% python3 -q
>>> import numpy as np
>>> np.set_printoptions(precision=2, suppress=True, linewidth=140, sign=" ")
>>> def rnd(a):
...     return np.round(a, 2) + 0
... 
>>> A = np.load("m.npy")
>>> A
array([[-2.,  1.,  0.,  0.,  0.],
       [ 0., -2.,  1.,  0.,  0.],
       [ 0.,  0., -2.,  1.,  0.],
       [ 0.,  0.,  0., -2.,  1.],
       [ 0.,  0.,  0.,  0., -2.]])
>>> # triangular, det is the product of the diagonal
>>> ev, evecs = np.linalg.eig(A)
>>> rnd(np.sort(np.linalg.eigvals(A.T)))
array([-2., -2., -2., -2., -2.])
>>> rnd(np.sort(np.linalg.eigvals(np.linalg.inv(A))))
array([-0.5, -0.5, -0.5, -0.5, -0.5])
>>> rnd(np.sort(np.linalg.eigvals(A @ A)))
array([ 4.,  4.,  4.,  4.,  4.])
>>> W0 = np.load("test16.npy")
>>> W0
array([[ 1, -1, -1,  1,  1, -1, -1,  1],
       [ 1, -1,  1, -1,  1, -1,  1, -1],
       [ 1,  1,  1,  1,  1,  1,  1,  1],
       [ 1,  1, -1, -1, -1, -1,  1,  1]])
>>> out = W0 / np.sqrt((W0 ** 2).mean(axis=1, keepdims=True))
>>> rnd(np.linalg.norm(out, axis=1))
array([ 2.83,  2.83,  2.83,  2.83])
>>> np.linalg.matrix_rank(W0 - W0.mean(axis=1, keepdims=True))
np.int64(3)
>>> np.linalg.matrix_rank(out) == np.linalg.matrix_rank(W0)
np.True_
>>> rng = np.random.default_rng(97895)
>>> out = W0 + rng.integers(-2, 3, (4, 1)) @ rng.integers(-2, 3, (1, 8))
>>> out
array([[ 1, -1, -1,  1,  1, -1, -1,  1],
       [ 3,  0,  1,  0,  1, -2,  2, -3],
       [ 1,  1,  1,  1,  1,  1,  1,  1],
       [-1,  0, -1, -2, -1,  0,  0,  3]])
>>> out - W0
array([[ 0,  0,  0,  0,  0,  0,  0,  0],
       [ 2,  1,  0,  1,  0, -1,  1, -2],
       [ 0,  0,  0,  0,  0,  0,  0,  0],
       [-2, -1,  0, -1,  0,  1, -1,  2]])
>>> r0 = np.array([3, -2, 2])
>>> np.correlate(W0[0], W0[1], "full")
array([-1,  2, -1,  0, -1,  2, -1,  0,  1, -2,  1,  0,  1, -2,  1])
>>> np.convolve(W0[0], r0)
array([ 3, -5,  1,  3, -1, -3,  1,  3, -4,  2])
>>> np.polyval(r0, W0[0])
array([ 3,  7,  7,  3,  3,  7,  7,  3])
>>> np.array([np.convolve(row, r0, "same") for row in W0])
array([[-5,  1,  3, -1, -3,  1,  3, -4],
       [-5,  7, -7,  7, -7,  7, -7,  4],
       [ 1,  3,  3,  3,  3,  3,  3,  0],
       [ 1, -3,  1, -3, -3,  3, -1,  0]])
>>> K = np.load("w.npy")
>>> rnd(K)
array([[-0.45, -0.38,  0.81],
       [ 0.72, -0.7 ,  0.07],
       [ 0.54,  0.61,  0.58]])
>>> # keeps lengths
>>> rnd(np.abs(K).max())
np.float64(0.81)
>>> np.linalg.matrix_rank(K)
np.int64(3)
>>> rnd(np.diff(K, axis=0))
array([[ 1.16, -0.32, -0.74],
       [-0.18,  1.31,  0.51]])
>>> rnd(np.linalg.svd(K, compute_uv=False))
array([ 1.,  1.,  1.])
>>> rnd(K.mean(axis=0))
array([ 0.27, -0.15,  0.49])
>>> np.unravel_index(np.abs(K).argmax(), K.shape)
(np.int64(0), np.int64(2))
>>> out = K / np.linalg.norm(K, axis=1, keepdims=True)
>>> cov = out @ out.T
>>> rnd(np.linalg.norm(out, axis=1))
array([ 1.,  1.,  1.])
>>> rnd(cov[2])
array([ 0.,  0.,  1.])
>>> (cov - 2 * np.eye(3)).round(6).argmax(axis=1)
array([ 1,  0,  0])
>>> x = np.array([-3, 3, 0])
>>> 3 - np.linalg.matrix_rank(K - np.eye(3), tol=1e-8)
np.int64(1)
>>> rnd(np.linalg.norm(x)), rnd(np.linalg.norm(K @ x))
(np.float64(4.24), np.float64(4.24))
>>> rnd(K.T @ (K @ x))
array([-3.,  3.,  0.])
>>> data = np.cumsum(np.array([[3, 0, 1],
...     [0, 3, 3],
...     [3, 2, 0],
...     [1, 0, 0],
...     [1, 1, 3],
...     [1, 0, 1],
...     [2, 3, 3],
...     [0, 3, 2],
...     [3, 2, 2],
...     [3, 1, 2],
...     [2, 0, 2],
...     [0, 2, 0],
...     [1, 0, 0],
...     [2, 3, 2],
...     [0, 3, 3],
...     [1, 0, 1],
...     [3, 3, 1],
...     [3, 2, 1],
...     [2, 2, 0],
...     [2, 3, 3],
...     [1, 2, 1],
...     [1, 2, 1],
...     [1, 1, 1],
...     [0, 2, 1],
...     [2, 1, 3],
...     [1, 2, 2]]), axis=0)
>>> data
array([[  3,   0,   1],
       [  3,   3,   4],
       [  6,   5,   4],
       [  7,   5,   4],
       [  8,   6,   7],
       [  9,   6,   8],
       [ 11,   9,  11],
       [ 11,  12,  13],
       [ 14,  14,  15],
       [ 17,  15,  17],
       [ 19,  15,  19],
       [ 19,  17,  19],
       [ 20,  17,  19],
       [ 22,  20,  21],
       [ 22,  23,  24],
       [ 23,  23,  25],
       [ 26,  26,  26],
       [ 29,  28,  27],
       [ 31,  30,  27],
       [ 33,  33,  30],
       [ 34,  35,  31],
       [ 35,  37,  32],
       [ 36,  38,  33],
       [ 36,  40,  34],
       [ 38,  41,  37],
       [ 39,  43,  39]])
>>> rnd(np.abs(np.linalg.svd(data)[2][-1]))
array([ 0.76,  0.16,  0.62])
>>> [round(float(x), 2) for x in np.linalg.svd(data, compute_uv=False)[:3]]
[210.92, 8.86, 5.7]
>>> round(np.log10(np.linalg.cond(data)))
2
>>> np.linalg.cond(data) > 100
np.False_
>>> np.linalg.matrix_rank(data, rtol=0.1)
np.int64(1)
>>> rnd(np.linalg.svd(data, compute_uv=False))
array([ 210.92,    8.86,    5.7 ])
>>> data - data[0]
array([[  0,   0,   0],
       [  0,   3,   3],
       [  3,   5,   3],
       [  4,   5,   3],
       [  5,   6,   6],
       [  6,   6,   7],
       [  8,   9,  10],
       [  8,  12,  12],
       [ 11,  14,  14],
       [ 14,  15,  16],
       [ 16,  15,  18],
       [ 16,  17,  18],
       [ 17,  17,  18],
       [ 19,  20,  20],
       [ 19,  23,  23],
       [ 20,  23,  24],
       [ 23,  26,  25],
       [ 26,  28,  26],
       [ 28,  30,  26],
       [ 30,  33,  29],
       [ 31,  35,  30],
       [ 32,  37,  31],
       [ 33,  38,  32],
       [ 33,  40,  33],
       [ 35,  41,  36],
       [ 36,  43,  38]])
>>> r0 = np.array([-1, -3, -2, -1]) + 0.5
>>> m1 = np.eye(4) - 2 * np.outer(r0, r0) / (r0 @ r0)
>>> rnd(m1)
array([[ 0.94, -0.28, -0.17, -0.06],
       [-0.28, -0.39, -0.83, -0.28],
       [-0.17, -0.83,  0.5 , -0.17],
       [-0.06, -0.28, -0.17,  0.94]])
>>> out = m1 + rng.integers(-2, 3, (4, 1)) @ rng.integers(-2, 3, (1, 4))
>>> rnd(out)
array([[ 0.94,  3.72, -0.17, -0.06],
       [-0.28, -2.39, -0.83, -0.28],
       [-0.17, -2.83,  0.5 , -0.17],
       [-0.06,  1.72, -0.17,  0.94]])
>>> rnd(np.linalg.svd(out - m1, compute_uv=False))
array([ 5.29,  0.  ,  0.  ,  0.  ])
>>> np.abs(out - m1).sum(axis=1)
array([ 4.,  2.,  2.,  2.])
>>> out - m1
array([[ 0.,  4.,  0.,  0.],
       [ 0., -2.,  0.,  0.],
       [ 0., -2.,  0.,  0.],
       [ 0.,  2.,  0.,  0.]])
>>> x = np.array([2, -3, 3, 2])
>>> [p for p in range(1, 25) if np.allclose(np.linalg.matrix_power(m1, p), np.eye(4))]
[2, 4, 6, 8, 10, 12, 14, 16, 18, 20, 22, 24]
>>> rnd(np.linalg.inv(m1))
array([[ 0.94, -0.28, -0.17, -0.06],
       [-0.28, -0.39, -0.83, -0.28],
       [-0.17, -0.83,  0.5 , -0.17],
       [-0.06, -0.28, -0.17,  0.94]])
>>> rnd(np.linalg.norm(x)), rnd(np.linalg.norm(m1 @ x))
(np.float64(5.1), np.float64(5.1))
>>> z = rng.permutation(4)
>>> out = m1[:, z] * rng.choice([-1, 1], 4)
>>> rnd(out)
array([[-0.17,  0.28,  0.06,  0.94],
       [-0.83,  0.39,  0.28, -0.28],
       [ 0.5 ,  0.83,  0.17, -0.17],
       [-0.17,  0.28, -0.94, -0.06]])
>>> Uu, _, VT = np.linalg.svd(m1.T @ out)
>>> rnd(np.linalg.lstsq(m1, out)[0])
array([[ 0.,  0.,  0.,  1.],
       [ 0., -1.,  0.,  0.],
       [ 1.,  0.,  0.,  0.],
       [ 0.,  0., -1.,  0.]])
>>> z
array([ 2,  1,  3,  0])
>>> ev, evecs = np.linalg.eig(m1)
>>> rnd(np.sort(np.linalg.eigvals(np.linalg.inv(m1))))
array([-1.+0.j,  1.+0.j,  1.+0.j,  1.+0.j])
>>> rnd(m1 @ evecs[:, 0] - ev[0] * evecs[:, 0])
array([ 0.,  0.,  0.,  0.])
>>> rnd(ev)
array([ 1., -1.,  1.,  1.])
>>> rnd(np.prod(ev))
np.float64(-1.0)
>>> Z = np.array([[1, -2, 1, 2], [-3, 2, 2, 1], [1, 3, 0, -2], [3, 1, 3, 2]])
>>> X = (rng.random((10, 4)) < 0.25) @ Z
>>> X
array([[ 1,  6,  5,  1],
       [-2,  5,  2, -1],
       [ 0,  0,  0,  0],
       [ 4,  4,  3,  0],
       [ 2,  1,  1,  0],
       [ 1,  3,  0, -2],
       [ 0,  3,  5,  3],
       [ 1, -2,  1,  2],
       [ 0,  0,  0,  0],
       [-3,  2,  2,  1]])
>>> # row 8 repeats row 2
>>> out = np.c_[X[:, :3] @ np.array([[2, 3, 1], [1, 0, 3], [1, 0, 0]]), np.array([1, 0, 1, 1, 3, 2, 5, 5, 5, 3])]
>>> out
array([[13,  3, 19,  1],
       [ 3, -6, 13,  0],
       [ 0,  0,  0,  1],
       [15, 12, 16,  1],
       [ 6,  6,  5,  3],
       [ 5,  3, 10,  2],
       [ 8,  0,  9,  5],
       [ 1,  3, -5,  5],
       [ 0,  0,  0,  5],
       [-2, -9,  3,  3]])
>>> rnd(np.linalg.norm(np.linalg.qr(X)[0].T @ out, axis=0) ** 2 / ((out ** 2).sum(axis=0) + 1e-12))
array([ 1.  ,  1.  ,  1.  ,  0.58])
>>> np.linalg.matrix_rank(np.c_[X, out])
np.int64(5)
>>> rnd(np.linalg.norm(out - X @ np.linalg.lstsq(X, out)[0], axis=0))
array([ 0.  ,  0.  ,  0.  ,  6.49])
>>> arr = np.load("layer1.npy")
>>> arr
array([[ 0,  0,  0],
       [ 0,  0,  2],
       [ 0,  5,  0],
       [ 0,  4,  0]])
>>> rnd(np.linalg.svd(arr, compute_uv=False))
array([ 6.4,  2. ,  0. ])
>>> rnd(np.linalg.pinv(arr))
array([[ 0.  ,  0.  ,  0.  ,  0.  ],
       [ 0.  ,  0.  ,  0.12,  0.1 ],
       [ 0.  ,  0.5 ,  0.  ,  0.  ]])
>>> rnd(np.linalg.norm(arr, axis=0))
array([ 0. ,  6.4,  2. ])
>>> arr.shape
(4, 3)
>>> np.abs(arr).max()
np.int64(5)
>>> rnd(np.linalg.svd(arr, compute_uv=False))
array([ 6.4,  2. ,  0. ])
>>> arr.mean(axis=0)
array([ 0.  ,  2.25,  0.5 ])
>>> arr.sum(axis=0)
array([ 0,  9,  2])
>>> np.count_nonzero(arr)
np.int64(3)
>>> arr.sum(axis=1)
array([ 0,  2,  5,  4])
>>> arr - arr[0]
array([[ 0,  0,  0],
       [ 0,  0,  2],
       [ 0,  5,  0],
       [ 0,  4,  0]])
>>> mat = np.array([[5.0, 4.0, 0.0, 0.0],
...     [4.0, 5.0, 0.0, 0.0],
...     [0.0, 0.0, 5.0, 4.0],
...     [0.0, 0.0, 4.0, 5.0]])
>>> # equal to its transpose
>>> O, r_ = np.linalg.qr(mat)
>>> rnd(O @ r_)
array([[ 5.,  4.,  0.,  0.],
       [ 4.,  5.,  0.,  0.],
       [ 0.,  0.,  5.,  4.],
       [ 0.,  0.,  4.,  5.]])
>>> np.allclose(r_.T @ r_, mat.T @ mat)
True
>>> x = np.ones(4)
>>> for _ in range(5):
...     x = mat @ x
...     x /= np.linalg.norm(x)
...     print(round(x @ mat @ x, 2))
... 
9.0
9.0
9.0
9.0
9.0
>>> rnd(np.linalg.eigvalsh(mat)[-1])
np.float64(9.0)
>>> Xs = X - X.mean(axis=0)
>>> Uu, s, VT = np.linalg.svd(Xs, full_matrices=False)
>>> (np.sign(Uu[:, 0]) == np.sign(Uu[0, 0])).astype(int)
array([ 1,  1,  0,  1,  0,  0,  1,  0,  0,  0])
>>> np.abs(VT[0]).argmax()
np.int64(1)
>>> np.abs(Uu[:, 0]).argmax()
np.int64(0)
>>> rnd(VT[0] * np.sign(VT[0, np.abs(VT[0]).argmax()]))
array([ 0.04,  0.82,  0.57,  0.05])
>>> rnd((s ** 2).sum() ** 2 / (s ** 4).sum())
np.float64(2.56)
>>> rnd(s ** 2 / (s ** 2).sum())
array([ 0.53,  0.24,  0.23,  0.  ])
>>> def softmax(z):
...     e = np.exp(z - z.max(axis=-1, keepdims=True))
...     return e / e.sum(axis=-1, keepdims=True)
... 
>>> rnd(softmax(10 * mat[1]))
array([ 0.,  1.,  0.,  0.])
>>> att = mat @ mat.T / np.sqrt(4)
>>> rnd(softmax(att))
array([[ 0.62,  0.38,  0.  ,  0.  ],
       [ 0.38,  0.62,  0.  ,  0.  ],
       [ 0.  ,  0.  ,  0.62,  0.38],
       [ 0.  ,  0.  ,  0.38,  0.62]])
>>> softmax(att).round(6).argmax(axis=1)
array([ 0,  1,  2,  3])
>>> T = np.stack([mat, -2 * mat, mat[::-1]])
>>> np.linalg.matrix_rank(T.reshape(3, -1))
np.int64(2)
>>> rnd(np.linalg.det(T))
array([   81.,  1296.,    81.])
>>> (T @ mat.T).shape
(3, 4, 4)
